$ python3 -q
>>> import numpy as np
>>> np.set_printoptions(precision=2, suppress=True, linewidth=140, sign=" ")
>>> feats = np.loadtxt("test18.csv", delimiter=",")
>>> feats.round(2) + 0
array([[ 0.96,  0.  ,  0.2 ],
       [ 0.  ,  1.  , -0.02],
       [ 0.2 , -0.02,  0.04]])
>>> hat = np.triu(np.array([[0, -1, 1], [1, 2, -3], [2, 2, -3]]), 1) + np.eye(3)
>>> M2 = hat @ feats @ np.linalg.inv(hat)
>>> np.round(np.poly(M2), 2) + 0
array([ 1., -2.,  1.,  0.])
>>> round(np.linalg.det(M2), 2)
np.float64(-0.0)
>>> M2 = feats / np.sqrt((feats ** 2).mean(axis=1, keepdims=True))
>>> np.linalg.matrix_rank(feats - feats.mean(axis=1, keepdims=True))
np.int64(2)
>>> M2[0]
array([ 1.69,  0.01,  0.36])
>>> np.linalg.matrix_rank(M2) == np.linalg.matrix_rank(feats)
np.True_
>>> evals, V = np.linalg.eigh(feats)
>>> vec = np.array([5, 4, 3])
>>> np.round(vec @ feats @ vec, 2)
np.float64(46.04)
>>> round(float(np.abs(feats).sum(axis=1).max()), 2), round(float(np.abs(evals).max()), 2)
(1.16, 1.0)
>>> evals, V = np.linalg.eigh(feats)
>>> np.round(V.T @ feats @ V, 2) + 0
array([[ 0.,  0.,  0.],
       [ 0.,  1.,  0.],
       [ 0.,  0.,  1.]])
>>> np.round(np.linalg.eigvalsh(feats @ feats), 2) + 0
array([ 0.,  1.,  1.])
>>> evals.sum(), np.trace(feats)
(np.float64(2.0), np.float64(2.0))
>>> np.round(V @ np.diag(evals) @ V.T, 2) + 0
array([[ 0.96,  0.  ,  0.2 ],
       [ 0.  ,  1.  , -0.02],
       [ 0.2 , -0.02,  0.04]])
>>> evals.round(2) + 0
array([ 0.,  1.,  1.])
>>> np.round(V.T @ V, 2) + 0
array([[ 1.,  0.,  0.],
       [ 0.,  1.,  0.],
       [ 0.,  0.,  1.]])
>>> (evals > 1e-8).sum(), (evals < -1e-8).sum()
(np.int64(2), np.int64(0))
